$ ipython --no-banner

In [1]: import numpy as np

In [2]: np.set_printoptions(precision=2, suppress=True, linewidth=120)

In [3]: rng = np.random.default_rng(18888)

In [4]: lab = rng.integers(0, 2, 2)

In [5]: feats = np.array([[0, -1], [1, 2]]) * (lab[:, None] == lab)

In [6]: feats
Out[6]: 
array([[0, 0],
       [0, 2]])

In [7]: w, V = np.linalg.eigh(feats)

In [8]: V.T @ feats @ V
Out[8]: 
array([[0., 0.],
       [0., 2.]])

In [9]: np.linalg.eigvalsh(feats @ feats)
Out[9]: array([0., 4.])

In [10]: w.sum(), np.trace(feats)
Out[10]: (np.float64(2.0), np.int64(2))

In [11]: w
Out[11]: array([0., 2.])

In [12]: np.unique(w.round(6) + 0, return_counts=True)[1]
Out[12]: array([1, 1])

In [13]: np.abs(V[:, -1]).round(6).argmax()
Out[13]: np.int64(1)

In [14]: (w > 1e-8).sum(), (w < -1e-8).sum()
Out[14]: (np.int64(1), np.int64(0))

In [15]: np.poly(feats)
Out[15]: array([ 1., -2.,  0.])

In [16]: round(float(np.linalg.det(feats.T)), 2)
Out[16]: 0.0

In [17]: np.einsum("ij,ji->", feats, feats)
Out[17]: np.int64(4)

In [18]: np.linalg.eigvals(feats)
Out[18]: array([0., 2.])

In [19]: np.round(np.linalg.det(2 * feats), 2), round(float(np.linalg.det(feats)), 2)
Out[19]: (np.float64(0.0), 0.0)

In [20]: W1 = np.array([[0, 1, 9, 6], [1, 5, 4, 2]])

In [21]: coef = np.array([0, -2, -3, 2])

In [22]: H = np.maximum(feats @ W1 + coef, 0)

In [23]: H
Out[23]: 
array([[0, 0, 0, 2],
       [2, 8, 5, 6]])

In [24]: (H > 0).astype(int)
Out[24]: 
array([[0, 0, 0, 1],
       [1, 1, 1, 1]])

In [25]: Z = np.array([[3, -4], [3, 1], [9, 2], [4, 6]])

In [26]: W1 @ Z
Out[26]: 
array([[108,  55],
       [ 62,  21]])

In [27]: H @ Z
Out[27]: 
array([[ 8, 12],
       [99, 46]])

In [28]: M2 = H / np.sqrt((H ** 2).mean(axis=1, keepdims=True))

In [29]: np.linalg.norm(M2, axis=1)
Out[29]: array([2., 2.])

In [30]: H - H.mean(axis=1, keepdims=True)
Out[30]: 
array([[-0.5 , -0.5 , -0.5 ,  1.5 ],
       [-3.25,  2.75, -0.25,  0.75]])

In [31]: np.linalg.matrix_rank(M2) == np.linalg.matrix_rank(H)
Out[31]: np.True_

In [32]: A = np.array([[16, 2, -6, -8, -18],
    ...:     [2, 16, -11, -11, -9],
    ...:     [-6, -11, 10, -7, -15],
    ...:     [-8, -11, -7, -16, 1],
    ...:     [-18, -9, -15, 1, -16]])

In [33]: O, R = np.linalg.qr(A)

In [34]: np.abs(np.diag(R))
Out[34]: array([26.15, 19.28, 20.56, 19.26, 23.99])

In [35]: O @ R
Out[35]: 
array([[ 16.,   2.,  -6.,  -8., -18.],
       [  2.,  16., -11., -11.,  -9.],
       [ -6., -11.,  10.,  -7., -15.],
       [ -8., -11.,  -7., -16.,   1.],
       [-18.,  -9., -15.,   1., -16.]])

In [36]: np.round(O.T @ O, 2) + 0
Out[36]: 
array([[1., 0., 0., 0., 0.],
       [0., 1., 0., 0., 0.],
       [0., 0., 1., 0., 0.],
       [0., 0., 0., 1., 0.],
       [0., 0., 0., 0., 1.]])

In [37]: w, V = np.linalg.eigvalsh(A)
Traceback (most recent call last):
  Cell In[37], line 1
    w, V = np.linalg.eigvalsh(A)
ValueError: too many values to unpack (expected 2)


In [38]: w, V = np.linalg.eigh(A)

In [39]: np.abs(V[:, -1])
Out[39]: array([0.67, 0.6 , 0.21, 0.23, 0.31])

In [40]: (w > 1e-8).sum(), (w < -1e-8).sum()
Out[40]: (np.int64(3), np.int64(2))

In [41]: V @ np.diag(w) @ V.T
Out[41]: 
array([[ 16.,   2.,  -6.,  -8., -18.],
       [  2.,  16., -11., -11.,  -9.],
       [ -6., -11.,  10.,  -7., -15.],
       [ -8., -11.,  -7., -16.,   1.],
       [-18.,  -9., -15.,   1., -16.]])

In [42]: np.round(V.T @ A @ V, 2) + 0
Out[42]: 
array([[-36.09,   0.  ,   0.  ,   0.  ,   0.  ],
       [  0.  , -17.78,   0.  ,   0.  ,   0.  ],
       [  0.  ,   0.  ,  10.99,   0.  ,   0.  ],
       [  0.  ,   0.  ,   0.  ,  22.03,   0.  ],
       [  0.  ,   0.  ,   0.  ,   0.  ,  30.85]])

In [43]: np.round(V.T @ V, 2) + 0
Out[43]: 
array([[1., 0., 0., 0., 0.],
       [0., 1., 0., 0., 0.],
       [0., 0., 1., 0., 0.],
       [0., 0., 0., 1., 0.],
       [0., 0., 0., 0., 1.]])

In [44]: np.linalg.svd(A, compute_uv=False)
Out[44]: array([36.09, 30.85, 22.03, 17.78, 10.99])

In [45]: np.linalg.eigvalsh(A + -3 * np.eye(5))
Out[45]: array([-39.09, -20.78,   7.99,  19.03,  27.85])

In [46]: E = np.array([[0.0, 3.0, 2.0, 0.0],
    ...:     [0.0, 3.0, 0.0, 0.0],
    ...:     [3.0, 3.0, 0.0, 0.0],
    ...:     [0.0, 0.0, 0.0, 0.0]])

In [47]: lab = rng.permutation(4)

In [48]: lab
Out[48]: array([2, 1, 3, 0])

In [49]: M2 = E[lab][:, lab]

In [50]: np.allclose(M2, E)
Out[50]: False

In [51]: round(float(np.linalg.det(M2)), 2), np.round(np.linalg.det(E[lab]), 2)
Out[51]: (0.0, np.float64(0.0))

In [52]: M2
Out[52]: 
array([[0., 3., 0., 3.],
       [0., 3., 0., 0.],
       [0., 0., 0., 0.],
       [2., 3., 0., 0.]])

In [53]: np.sort(np.abs(np.linalg.eigvals(M2)))
Out[53]: array([0.  , 2.45, 2.45, 3.  ])

In [54]: K = np.load("data.npy")

In [55]: K
Out[55]: 
array([[-0.02,  2.  , -0.04,  0.01],
       [-0.01,  1.96, -0.01,  0.03],
       [ 0.02,  2.04, -0.02, -0.02],
       [-0.02,  2.02,  0.  , -0.01],
       [-0.03,  2.03, -0.02,  0.01],
       [ 0.04,  1.99, -0.03,  0.03],
       [ 0.  ,  2.01, -0.02, -0.03],
       [ 0.02,  2.  , -0.03, -0.02],
       [-0.01,  1.99, -0.02,  0.  ],
       [ 0.01,  1.99, -0.04,  0.02],
       [ 0.01,  1.98,  0.01,  0.01],
       [-0.02,  2.02,  0.03, -0.01],
       [ 0.  ,  2.02, -0.02, -0.04],
       [ 0.01,  1.99, -0.03, -0.01],
       [ 0.  ,  1.99,  0.  ,  0.01],
       [ 0.99,  0.  ,  0.03,  0.03],
       [ 1.02,  0.  ,  0.01,  0.02],
       [ 0.97,  0.01, -0.02,  0.  ],
       [ 0.98, -0.01,  0.  ,  0.05],
       [ 0.96,  0.02,  0.02, -0.02],
       [ 0.97, -0.01,  0.03,  0.01],
       [ 0.98,  0.02, -0.03,  0.  ],
       [ 0.98,  0.  ,  0.  , -0.01],
       [ 0.99,  0.  , -0.05, -0.01],
       [ 1.  , -0.01,  0.02,  0.02],
       [ 1.  ,  0.  ,  0.  , -0.01],
       [ 1.02,  0.04,  0.02,  0.05],
       [ 1.  , -0.01,  0.01, -0.01],
       [ 1.01,  0.  ,  0.01,  0.02],
       [ 1.02,  0.  , -0.02, -0.01]])

In [56]: Xc = (K - K.mean(axis=0)) / K.std(axis=0)

In [57]: np.argwhere(np.abs(Xc) > 2)
Out[57]: 
array([[12,  3],
       [18,  3],
       [26,  3]])

In [58]: coef = np.linalg.lstsq(np.delete(Xc, 2, axis=1), Xc[:, 2])[0]

In [59]: np.abs(coef).argmax()
Out[59]: np.int64(1)

In [60]: round(float(1 - np.var(Xc[:, 2] - np.delete(Xc, 2, axis=1) @ coef)), 2)
Out[60]: 0.2

In [61]: data = np.load("layer7.npy")

In [62]: data
Out[62]: 
array([[0, 0, 0, 0, 0],
       [0, 0, 0, 0, 0],
       [0, 0, 0, 0, 1],
       [0, 0, 0, 0, 0],
       [0, 0, 1, 0, 0]])

In [63]: # null space of dimension 3

In [64]: rk = np.linalg.matrix_rank(data)

In [65]: rk
Out[65]: np.int64(2)

In [66]: ns = np.linalg.svd(data)[2][rk:].T

In [67]: np.linalg.matrix_rank(data.T @ data), np.linalg.matrix_rank(data @ data.T)
Out[67]: (np.int64(2), np.int64(2))

In [68]: data @ ns
Out[68]: 
array([[0., 0., 0.],
       [0., 0., 0.],
       [0., 0., 0.],
       [0., 0., 0.],
       [0., 0., 0.]])

In [69]: np.allclose(data @ ns, 0)
Out[69]: True

In [70]: [int(np.linalg.matrix_rank(data[:i])) for i in range(1, len(data) + 1)]
Out[70]: [0, 0, 1, 1, 2]

In [71]: [int(np.linalg.matrix_rank(np.delete(data, i, axis=0))) for i in range(5)]
Out[71]: [2, 2, 1, 2, 1]

In [72]: mat = np.array([[-2, -3, 3, 0, -1],
    ...:     [0, 2, 0, 3, 3],
    ...:     [0, 2, -2, 3, 2],
    ...:     [-2, 0, 3, -1, 0]])

In [73]: mat[-1] = mat[0] + -2 * mat[1]

In [74]: mat
Out[74]: 
array([[-2, -3,  3,  0, -1],
       [ 0,  2,  0,  3,  3],
       [ 0,  2, -2,  3,  2],
       [-2, -7,  3, -6, -7]])

In [75]: # looks like rank 3

In [76]: np.linalg.cond(mat) > 100
Out[76]: np.True_

In [77]: round(np.linalg.norm(mat, 2) / np.linalg.norm(mat), 2)
Out[77]: np.float64(0.96)

In [78]: [round(float(x), 2) for x in np.linalg.svd(mat, compute_uv=False)[:3]]
Out[78]: [14.01, 3.8, 1.53]

In [79]: rk = np.linalg.matrix_rank(mat)

In [80]: rk
Out[80]: np.int64(3)

In [81]: ns = np.linalg.svd(mat)[2][rk:].T

In [82]: [int(np.linalg.matrix_rank(np.delete(mat, i, axis=0))) for i in range(4)]
Out[82]: [3, 3, 2, 3]

In [83]: [int(np.linalg.matrix_rank(mat[:i])) for i in range(1, len(mat) + 1)]
Out[83]: [1, 2, 3, 3]

In [84]: m1, _ = np.linalg.qr(np.array([[-0.6, -0.5, -0.4, -0.2, 0.5, -2.7],
    ...:     [0.7, 0.0, -0.1, 0.9, 2.3, -0.6],
    ...:     [0.3, 0.3, 1.0, 0.7, 2.3, 2.0],
    ...:     [0.0, 0.1, -1.9, 0.0, -0.1, 0.3],
    ...:     [0.6, 0.3, -0.1, -0.1, 0.8, 1.8],
    ...:     [0.2, -0.1, -0.7, -1.8, 0.8, -0.9]]))

In [85]: m1.round(2) + 0
Out[85]: 
array([[-0.52, -0.54,  0.  , -0.17, -0.46, -0.46],
       [ 0.6 , -0.61, -0.03, -0.48,  0.  ,  0.2 ],
       [ 0.26,  0.37, -0.34, -0.08, -0.81,  0.11],
       [ 0.  ,  0.21,  0.9 , -0.28, -0.24,  0.1 ],
       [ 0.52,  0.11,  0.12,  0.16,  0.04, -0.82],
       [ 0.17, -0.38,  0.24,  0.8 , -0.27,  0.24]])

In [86]: np.round(np.trace(m1), 2)
Out[86]: np.float64(-1.47)

In [87]: np.allclose(m1, m1.T)
Out[87]: False

In [88]: f = np.array([8, 1, 1, 0, 3])

In [89]: J = np.outer(rng.normal(size=22), f) + 0.05 * rng.normal(size=(22, 5))

In [90]: J
Out[90]: 
array([[ 11.47,   1.46,   1.43,  -0.11,   4.3 ],
       [-12.95,  -1.59,  -1.66,  -0.04,  -4.8 ],
       [ -7.93,  -0.96,  -0.94,   0.03,  -3.  ],
       [  0.1 ,   0.02,  -0.12,  -0.03,   0.11],
       [ 13.02,   1.54,   1.66,   0.02,   4.93],
       [-19.85,  -2.42,  -2.54,  -0.14,  -7.44],
       [  5.69,   0.73,   0.79,   0.05,   2.17],
       [ -0.47,  -0.11,  -0.09,   0.03,  -0.13],
       [  3.34,   0.42,   0.51,   0.04,   1.21],
       [  8.73,   1.09,   1.13,   0.01,   3.19],
       [-21.29,  -2.66,  -2.71,   0.09,  -8.03],
       [ -2.47,  -0.19,  -0.28,  -0.07,  -0.94],
       [  1.17,   0.05,   0.16,  -0.05,   0.47],
       [ -2.61,  -0.26,  -0.35,   0.04,  -1.09],
       [  2.57,   0.31,   0.34,  -0.01,   0.96],
       [ -5.08,  -0.64,  -0.7 ,   0.01,  -1.93],
       [ 11.57,   1.39,   1.57,   0.03,   4.32],
       [ 10.87,   1.3 ,   1.41,   0.06,   4.  ],
       [ -2.03,  -0.33,  -0.2 ,  -0.01,  -0.7 ],
       [  3.7 ,   0.49,   0.49,   0.03,   1.4 ],
       [  1.52,   0.23,   0.2 ,  -0.06,   0.54],
       [ -0.33,  -0.01,  -0.08,  -0.08,  -0.1 ]])

In [91]: G = np.cov(J, rowvar=False)

In [92]: J.std(axis=0)
Out[92]: array([9.09, 1.12, 1.17, 0.06, 3.41])

In [93]: np.argwhere(np.triu(np.abs(np.corrcoef(J.T)) > 0.8, 1))
Out[93]: 
array([[0, 1],
       [0, 2],
       [0, 4],
       [1, 2],
       [1, 4],
       [2, 4]])

In [94]: np.round(np.linalg.eigvalsh(G)[::-1], 2) + 0
Out[94]: array([101.43,   0.  ,   0.  ,   0.  ,   0.  ])

In [95]: np.corrcoef(J.T)
Out[95]: 
array([[1.  , 1.  , 1.  , 0.14, 1.  ],
       [1.  , 1.  , 1.  , 0.13, 1.  ],
       [1.  , 1.  , 1.  , 0.16, 1.  ],
       [0.14, 0.13, 0.16, 1.  , 0.14],
       [1.  , 1.  , 1.  , 0.14, 1.  ]])

In [96]: M2 = J / np.sqrt((J ** 2).mean(axis=1, keepdims=True))

In [97]: np.linalg.norm(M2, axis=1)
Out[97]: 
array([2.24, 2.24, 2.24, 2.24, 2.24, 2.24, 2.24, 2.24, 2.24, 2.24, 2.24, 2.24, 2.24, 2.24, 2.24, 2.24, 2.24, 2.24,
       2.24, 2.24, 2.24, 2.24])
